$ python -q
>>> import numpy as np
>>> np.set_printoptions(precision=2, suppress=True, linewidth=200)
>>> rd = lambda a: np.round(a, 2) + 0
>>> rng = np.random.default_rng(65)
>>> labels = rng.integers(0, 2, 9)
>>> arr = (labels[:, None] == labels) * -3 + np.eye(9)
>>> arr
array([[-2., -3.,  0.,  0., -3., -3.,  0., -3.,  0.],
       [-3., -2.,  0.,  0., -3., -3.,  0., -3.,  0.],
       [ 0.,  0., -2., -3.,  0.,  0., -3.,  0., -3.],
       [ 0.,  0., -3., -2.,  0.,  0., -3.,  0., -3.],
       [-3., -3.,  0.,  0., -2., -3.,  0., -3.,  0.],
       [-3., -3.,  0.,  0., -3., -2.,  0., -3.,  0.],
       [ 0.,  0., -3., -3.,  0.,  0., -2.,  0., -3.],
       [-3., -3.,  0.,  0., -3., -3.,  0., -2.,  0.],
       [ 0.,  0., -3., -3.,  0.,  0., -3.,  0., -2.]])
>>> # 2 blocks once reordered
>>> arr @ arr
array([[40., 39.,  0.,  0., 39., 39.,  0., 39.,  0.],
       [39., 40.,  0.,  0., 39., 39.,  0., 39.,  0.],
       [ 0.,  0., 31., 30.,  0.,  0., 30.,  0., 30.],
       [ 0.,  0., 30., 31.,  0.,  0., 30.,  0., 30.],
       [39., 39.,  0.,  0., 40., 39.,  0., 39.,  0.],
       [39., 39.,  0.,  0., 39., 40.,  0., 39.,  0.],
       [ 0.,  0., 30., 30.,  0.,  0., 31.,  0., 30.],
       [39., 39.,  0.,  0., 39., 39.,  0., 40.,  0.],
       [ 0.,  0., 30., 30.,  0.,  0., 30.,  0., 31.]])
>>> rd(np.linalg.det(arr))
np.float64(154.0)
>>> (arr != 0).astype(int)
array([[1, 1, 0, 0, 1, 1, 0, 1, 0],
       [1, 1, 0, 0, 1, 1, 0, 1, 0],
       [0, 0, 1, 1, 0, 0, 1, 0, 1],
       [0, 0, 1, 1, 0, 0, 1, 0, 1],
       [1, 1, 0, 0, 1, 1, 0, 1, 0],
       [1, 1, 0, 0, 1, 1, 0, 1, 0],
       [0, 0, 1, 1, 0, 0, 1, 0, 1],
       [1, 1, 0, 0, 1, 1, 0, 1, 0],
       [0, 0, 1, 1, 0, 0, 1, 0, 1]])
>>> np.flatnonzero(np.linalg.matrix_power((arr != 0) + (arr.T != 0) + np.eye(9), 9)[6])
array([2, 3, 6, 8])
>>> rd(np.sort(np.linalg.eigvals(arr).real))
array([-14., -11.,   1.,   1.,   1.,   1.,   1.,   1.,   1.])
